$ ipython --no-banner

In [1]: import numpy as np

In [2]: import numpy.linalg as la

In [3]: np.set_printoptions(precision=3, suppress=True, linewidth=160)

In [4]: rng = np.random.default_rng(513)

In [5]: ang = np.sort(rng.uniform(-2, 2, 22))

In [6]: J = np.c_[ang, ang ** 2, ang ** 3] @ np.array([[-4, -4, -5], [2, -1, -5], [1, 2, 1]])

In [7]: J
Out[7]: 
array([[  7.851,  -7.739, -13.074],
       [  7.566,  -5.191,  -9.96 ],
       [  7.554,  -5.114,  -9.863],
       [  6.66 ,  -1.532,  -5.095],
       [  6.522,  -1.193,  -4.604],
       [  6.118,  -0.373,  -3.366],
       [  5.819,   0.104,  -2.603],
       [  4.686,   1.222,  -0.533],
       [  4.518,   1.318,  -0.313],
       [  2.78 ,   1.591,   1.029],
       [  2.24 ,   1.459,   1.14 ],
       [  1.897,   1.33 ,   1.14 ],
       [  1.756,   1.267,   1.123],
       [  0.495,   0.452,   0.516],
       [ -0.129,  -0.132,  -0.169],
       [ -0.462,  -0.506,  -0.693],
       [ -1.474,  -2.394,  -4.806],
       [ -1.448,  -2.734,  -6.217],
       [ -1.39 ,  -2.842,  -6.858],
       [  0.881,  -2.191, -13.729],
       [  3.763,   0.024, -17.885],
       [  7.634,   3.636, -21.699]])

In [8]: cent = J[[20, 6]].astype(float)

In [9]: for _ in range(6):
   ...:     lab = la.norm(J[:, None] - cent, axis=-1).argmin(axis=1)
   ...:     cent = np.array([J[lab == j].mean(axis=0) for j in range(2)])
   ...: 

In [10]: lab
Out[10]: array([0, 0, 0, 1, 1, 1, 1, 1, 1, 1, 1, 1, 1, 1, 1, 1, 1, 1, 1, 0, 0, 0])

In [11]: print(np.abs(cent[1] - cent[0]).argmax())
2

In [12]: cent
Out[12]: 
array([[  5.875,  -2.763, -14.368],
       [  2.412,  -0.185,  -1.894]])

In [13]: cov = J.T @ J

In [14]: (J @ J.T).shape
Out[14]: (22, 22)

In [15]: m1 = np.loadtxt("out19.csv", delimiter=",")

In [16]: print(m1)
[[ 66. -16.  56.   8. -24.]
 [-16.   6. -14.  -2.   6.]
 [ 56. -14.  51.   7. -21.]
 [  8.  -2.   7.   3.  -3.]
 [-24.   6. -21.  -3.  11.]]

In [17]: # equal to its transpose

In [18]: hat = np.triu(np.array([[0, 2, 8, 4, 0],
    ...:     [5, 7, 7, 0, 8],
    ...:     [9, 4, 9, 7, 8],
    ...:     [5, 5, 0, 6, 0],
    ...:     [2, 7, 8, 2, 2]]), 1) + np.eye(5)

In [19]: B = hat @ m1 @ la.inv(hat)

In [20]: np.poly(B)
Out[20]: array([    1.,  -137.,  1056., -3128.,  4144., -2064.])

In [21]: la.matrix_rank(B)
Out[21]: np.int64(5)

In [22]: hat @ m1 - m1 @ hat
Out[22]: 
array([[ 448., -240.,   -8., -592., -488.],
       [ 200.,  -18.,  275.,  187.,    5.],
       [-136.,  -78., -469., -584., -229.],
       [   0.,  -16.,  -50.,  -81.,  -40.],
       [   0.,   48.,  150.,  243.,  120.]])

In [23]: evals, evecs = la.eig(m1)

In [24]: np.sort(la.eigvals(m1 @ m1))
Out[24]: array([    4.+0.j,     4.-0.j,     4.+0.j,     4.+0.j, 16641.+0.j])

In [25]: print(evals)
[129.   2.   2.   2.   2.]

In [26]: round(float(np.prod(evals)), 3)
Out[26]: 2064.0

In [27]: np.round(m1 @ evecs[:, 0] - evals[0] * evecs[:, 0], 3) + 0
Out[27]: array([0., 0., 0., 0., 0.])

In [28]: T = np.stack([m1, -1 * m1, m1[::-1]])

In [29]: print(la.det(T))
[ 2064. -2064.  2064.]

In [30]: (T @ m1.T).shape
Out[30]: (3, 5, 5)

In [31]: la.matrix_rank(T.reshape(3, -1))
Out[31]: np.int64(2)

In [32]: lab = rng.permutation(5)

In [33]: lab
Out[33]: array([0, 4, 1, 3, 2])

In [34]: B = m1[lab][:, lab]

In [35]: print(np.sort(np.abs(la.eigvals(B))))
[  2.   2.   2.   2. 129.]

In [36]: np.diag(B)
Out[36]: array([66., 11.,  6.,  3., 51.])

In [37]: print(B)
[[ 66. -24. -16.   8.  56.]
 [-24.  11.   6.  -3. -21.]
 [-16.   6.   6.  -2. -14.]
 [  8.  -3.  -2.   3.   7.]
 [ 56. -21. -14.   7.  51.]]

In [38]: arr = np.tril(np.array([[1, 2, 1, 1], [0, 3, 1, 0], [2, 3, 1, 3], [3, 2, 2, 3]]), -1) + np.eye(4, dtype=int)

In [39]: arr
Out[39]: 
array([[1, 0, 0, 0],
       [0, 1, 0, 0],
       [2, 3, 1, 0],
       [3, 2, 2, 1]])

In [40]: evals, evecs = la.eig(arr)

In [41]: print(np.prod(evals))
1.0

In [42]: np.sort(la.eigvals(arr.T))
Out[42]: array([1., 1., 1., 1.])
